>>> import numpy as np
>>> import numpy.linalg as la
>>> np.set_printoptions(precision=2, suppress=True, linewidth=200)
>>> F = np.load("data.npy")
>>> F
array([[-1.,  1., -2.,  1.],
       [-2., -3., -1., -3.],
       [ 2.,  2., -1., -3.],
       [ 0.,  0.,  0.,  2.]])
>>> rng = np.random.default_rng(99)
>>> lab = rng.permutation(4)
>>> lab
array([0, 2, 3, 1])
>>> out = F[lab][:, lab]
>>> np.sort(np.abs(la.eigvals(out)))
array([1.27, 2.  , 3.21, 3.21])
>>> np.allclose(out, F)
False
>>> np.trace(out)
np.float64(-3.0)
>>> lab = rng.permutation(4)
>>> out = F[:, lab] * rng.choice([-1, 1], 4)
>>> out
array([[-1.,  1., -2.,  1.],
       [-2., -3., -1., -3.],
       [ 2., -3., -1.,  2.],
       [ 0.,  2.,  0.,  0.]])
>>> Uu, _, Vt = la.svd(F.T @ out)
>>> np.round(Uu @ Vt, 2) + 0
array([[1., 0., 0., 0.],
       [0., 0., 0., 1.],
       [0., 0., 1., 0.],
       [0., 1., 0., 0.]])
>>> gram = F.T @ F
>>> la.svd(F, compute_uv=False) ** 2
array([25.63, 19.44,  6.73,  0.2 ])
>>> np.einsum("ii->", F)
np.float64(-3.0)
>>> round(la.eigvals(F).sum().real, 2)
np.float64(-3.0)
>>> round(la.det(F.T), 2)
np.float64(-26.0)
>>> np.einsum("ij,ji->", F, F)
np.float64(-1.0)
>>> np.poly(F)
array([  1.,   3.,   5., -17., -26.])
>>> K = np.load("block12.npy")
>>> K
array([[ 0,  0,  0,  0],
       [ 4,  0,  0,  0],
       [ 0, -2,  0,  0],
       [ 0,  0,  0,  3]])
>>> la.matrix_power(K - np.diag(np.diag(K)), 4)
array([[0, 0, 0, 0],
       [0, 0, 0, 0],
       [0, 0, 0, 0],
       [0, 0, 0, 0]])
>>> K @ K
array([[ 0,  0,  0,  0],
       [ 0,  0,  0,  0],
       [-8,  0,  0,  0],
       [ 0,  0,  0,  9]])
